$ python -q
>>> import numpy as np
>>> np.set_printoptions(suppress=True, linewidth=140)
>>> def rd(a):
...     return np.round(a, 2) + 0
... 
>>> W0 = np.load("run19.npy")
>>> print(W0)
[[ 1  0  0  0  0  0]
 [ 0  1  0  0  0  0]
 [-3 -2  1  0  0  0]
 [ 1 -3  2  1  0  0]
 [ 0 -3  1  2  1  0]
 [ 1  0  1  3  1  1]]
>>> # triangular, det is the product of the diagonal
>>> M2 = W0 / np.linalg.norm(W0, axis=1, keepdims=True)
>>> gram = M2 @ M2.T
>>> print(np.degrees(np.arccos(np.clip(gram[1, 0], -1, 1))))
90.0
>>> print(np.argwhere(np.triu(np.abs(gram) > 0.95, 1)))
[]
>>> print(rd(np.linalg.norm(M2, axis=1)))
[1. 1. 1. 1. 1. 1.]
>>> print(rd(gram[1]))
[ 0.    1.   -0.53 -0.77 -0.77  0.  ]
>>> print(W0.sum(axis=0))
[ 0 -7  5  6  2  1]
>>> print(W0.shape)
(6, 6)
>>> print(np.count_nonzero(W0))
18
>>> print(rd(W0.mean(axis=0)))
[ 0.   -1.17  0.83  1.    0.33  0.17]
>>> print(np.unravel_index(np.abs(W0).argmax(), W0.shape))
(np.int64(2), np.int64(0))
>>> W0[:, 6]
Traceback (most recent call last):
  File "<python-input-17>", line 1, in <module>
    W0[:, 6]
    ~~^^^^^^
IndexError: index 6 is out of bounds for axis 1 with size 6
>>> def softmax(z):
...     e = np.exp(z - z.max(axis=-1, keepdims=True))
...     return e / e.sum(axis=-1, keepdims=True)
... 
>>> print(rd(softmax(W0[4])))
[0.07 0.   0.18 0.5  0.18 0.07]
>>> print(rd(softmax(W0).sum(axis=1)))
[1. 1. 1. 1. 1. 1.]
>>> print(rd(softmax(10 * W0[4])))
[0. 0. 0. 1. 0. 0.]
>>> print(rd(softmax(W0[4] + -1)))
[0.07 0.   0.18 0.5  0.18 0.07]
>>> att = W0 @ W0.T / np.sqrt(6)
>>> print(softmax(att).round(6).argmax(axis=1))
[0 1 2 3 4 5]
>>> print(rd(softmax(att + np.triu(np.full(att.shape, -np.inf), 1))))
[[1.   0.   0.   0.   0.   0.  ]
 [0.4  0.6  0.   0.   0.   0.  ]
 [0.   0.   1.   0.   0.   0.  ]
 [0.   0.   0.02 0.98 0.   0.  ]
 [0.   0.   0.03 0.3  0.67 0.  ]
 [0.01 0.   0.   0.05 0.11 0.83]]
>>> print(rd(softmax(att)[4] @ W0))
[ 0.25 -2.86  1.29  1.7   0.69  0.04]
>>> Q, evecs = np.linalg.qr(W0[:, :4])[0], np.linalg.qr(W0[:, 4:])[0]
>>> sv = np.linalg.svd(Q.T @ evecs, compute_uv=False)
>>> print(rd(sv))
[1.   0.89]
>>> print(rd(np.degrees(np.arccos(sv.clip(0, 1)))))
[ 2.66 26.82]
>>> m1 = np.loadtxt("data.csv", delimiter=",")
>>> print(m1)
[[ 1.31 -0.06 -0.19  0.49]
 [-0.06  2.44 -0.46  0.44]
 [-0.19 -0.46  1.28 -0.47]
 [ 0.49  0.44 -0.47  1.96]]
>>> vec = np.ones(4)
>>> for _ in range(3):
...     vec = m1 @ vec
...     vec /= np.linalg.norm(vec)
...     print(round(vec @ m1 @ vec, 2))
... 
2.58
2.93
2.98
>>> print(rd(np.linalg.eigvalsh(m1)[-1]))
3.0
>>> Q, R = np.linalg.qr(m1)
>>> print(rd(Q))
[[-0.93  0.04 -0.2  -0.31]
 [ 0.04 -0.97 -0.21 -0.13]
 [ 0.13  0.18 -0.94  0.24]
 [-0.35 -0.17  0.15  0.91]]
>>> print(Q.shape, R.shape)
(4, 4) (4, 4)
>>> print(rd(abs(R[0, 0])), rd(np.linalg.norm(m1[:, 0])))
1.41 1.41
>>> print(rd(np.trace(Q @ Q.T)))
4.0
>>> print(np.allclose(R.T @ R, m1.T @ m1))
True
>>> vals, evecs = np.linalg.eigh(m1)
>>> vec = np.array([-6, -9, 4, 3])
>>> print((np.sign(evecs[:, -1].round(6)) == np.sign(evecs[0, -1].round(6))).astype(int))
[1 1 0 1]
>>> print(rd(vec @ m1 @ vec / (vec @ vec)), rd(vals[0]), rd(vals[-1]))
1.87 0.99 3.0
>>> print(rd(np.linalg.eigvalsh(m1[1:, 1:])))
[1.   1.73 2.95]
>>> print(rd(evecs * np.abs(vals) @ evecs.T))
[[ 1.31 -0.06 -0.19  0.49]
 [-0.06  2.44 -0.46  0.44]
 [-0.19 -0.46  1.28 -0.47]
 [ 0.49  0.44 -0.47  1.96]]
>>> rng = np.random.default_rng(3106)
>>> idx = rng.permutation(6)
>>> print(idx)
[2 4 1 0 5 3]
>>> M2 = W0[idx][:, idx]
>>> print(rd(np.sort(np.abs(np.linalg.eigvals(M2)))))
[1. 1. 1. 1. 1. 1.]
>>> print(rd(m1 @ m1))
[[ 2.    0.08 -0.69  1.67]
 [ 0.08  6.36 -1.91  2.12]
 [-0.69 -1.91  2.11 -1.82]
 [ 1.67  2.12 -1.82  4.5 ]]
>>> X = np.load("out11.npy")
>>> print(X)
[[-4 -4  0  0]
 [-2  6  0  0]
 [-2 -2 -2 -2]
 [-1  3 -1  3]]
>>> M2 = np.linalg.inv(X)
>>> print(rd(M2))
[[-0.19 -0.12  0.    0.  ]
 [-0.06  0.12  0.    0.  ]
 [ 0.19  0.12 -0.38 -0.25]
 [ 0.06 -0.12 -0.12  0.25]]
>>> gram = X.T @ X
>>> print(gram)
[[25  5  5  1]
 [ 5 65  1 13]
 [ 5  1  5  1]
 [ 1 13  1 13]]
>>> print(np.trace(gram), (X ** 2).sum())
108 108
>>> M2 = X + rng.integers(-2, 3, (4, 1)) @ rng.integers(-2, 3, (1, 4))
>>> print(M2)
[[-4 -4  0  0]
 [-2  6  0  0]
 [-4 -3 -4 -1]
 [-3  2 -3  4]]
>>> print(rd(np.linalg.svd(M2 - X, compute_uv=False)))
[4.47 0.   0.   0.  ]
>>> print(rd(np.linalg.eigvals(M2)))
[-4.74 -4.36  6.74  4.36]
>>> print(rd(np.poly(M2)))
[  1.  -2. -51.  38. 608.]
>>> print(rd(np.linalg.det(M2.T)))
608.0
>>> print(np.kron(np.eye(2, dtype=int), M2))
[[-4 -4  0  0  0  0  0  0]
 [-2  6  0  0  0  0  0  0]
 [-4 -3 -4 -1  0  0  0  0]
 [-3  2 -3  4  0  0  0  0]
 [ 0  0  0  0 -4 -4  0  0]
 [ 0  0  0  0 -2  6  0  0]
 [ 0  0  0  0 -4 -3 -4 -1]
 [ 0  0  0  0 -3  2 -3  4]]
>>> print(np.einsum("ii->", M2))
2
>>> print(rd(np.linalg.det(2 * M2)), rd(np.linalg.det(M2)))
9728.0 608.0
>>> print(rd(np.linalg.det(M2[::-1])))
608.0
>>> vals, evecs = np.linalg.eigh(m1)
>>> print(rd(evecs.T @ m1 @ evecs))
[[0.99 0.   0.   0.  ]
 [0.   1.   0.   0.  ]
 [0.   0.   2.   0.  ]
 [0.   0.   0.   3.  ]]
>>> print(rd(np.abs(evecs[:, -1])))
[0.18 0.72 0.37 0.56]
>>> print(rd(vals))
[0.99 1.   2.   3.  ]
>>> print(rd(evecs.T @ evecs))
[[1. 0. 0. 0.]
 [0. 1. 0. 0.]
 [0. 0. 1. 0.]
 [0. 0. 0. 1.]]
>>> print(rd(np.linalg.eigvalsh(m1 @ m1)))
[0.98 1.01 3.99 8.98]
>>> J = np.abs(np.array([[1, 2, 0, 2], [2, 4, 0, 5], [5, 1, 1, 4], [0, 3, 0, 3]])) + np.eye(4)
>>> J = J / J.sum(axis=1, keepdims=True)
>>> print(rd(J))
[[0.33 0.33 0.   0.33]
 [0.17 0.42 0.   0.42]
 [0.42 0.08 0.17 0.33]
 [0.   0.43 0.   0.57]]
>>> # row-stochastic, so 1 is an eigenvalue
>>> idx = rng.permutation(4)
>>> print(idx)
[2 1 0 3]
>>> M2 = J[idx][:, idx]
>>> print(rd(M2))
[[0.17 0.08 0.42 0.33]
 [0.   0.42 0.17 0.42]
 [0.   0.33 0.33 0.33]
 [0.   0.43 0.   0.57]]
>>> print(np.allclose(M2, J))
False
>>> print(rd(np.linalg.det(M2)), rd(np.linalg.det(J[idx])))
0.0 0.0
>>> print(rd(np.trace(M2)))
1.49
>>> M2 = np.linalg.inv(W0)
>>> print((np.abs(M2) > 1e-9).astype(int))
[[1 0 0 0 0 0]
 [0 1 0 0 0 0]
 [1 1 1 0 0 0]
 [1 1 1 1 0 0]
 [1 1 1 1 1 0]
 [1 1 1 1 1 1]]
>>> print(rd(W0 @ M2))
[[1. 0. 0. 0. 0. 0.]
 [0. 1. 0. 0. 0. 0.]
 [0. 0. 1. 0. 0. 0.]
 [0. 0. 0. 1. 0. 0.]
 [0. 0. 0. 0. 1. 0.]
 [0. 0. 0. 0. 0. 1.]]
>>> print(rd(np.linalg.cond(W0)))
93.65
>>> print(rd(np.linalg.inv(M2)))
[[ 1.  0.  0.  0.  0.  0.]
 [ 0.  1.  0.  0.  0.  0.]
 [-3. -2.  1.  0.  0.  0.]
 [ 1. -3.  2.  1.  0.  0.]
 [ 0. -3.  1.  2.  1.  0.]
 [ 1.  0.  1.  3.  1.  1.]]
>>> print(np.allclose(M2, W0.T))
False
>>> print(rd(np.linalg.det(W0) * np.linalg.det(M2)))
1.0
>>> print(rd(np.linalg.det(W0) * M2))
[[ 1.  0.  0.  0.  0.  0.]
 [ 0.  1.  0.  0.  0.  0.]
 [ 3.  2.  1.  0.  0.  0.]
 [-7. -1. -2.  1.  0.  0.]
 [11.  3.  3. -2.  1.  0.]
 [ 6. -2.  2. -1. -1.  1.]]
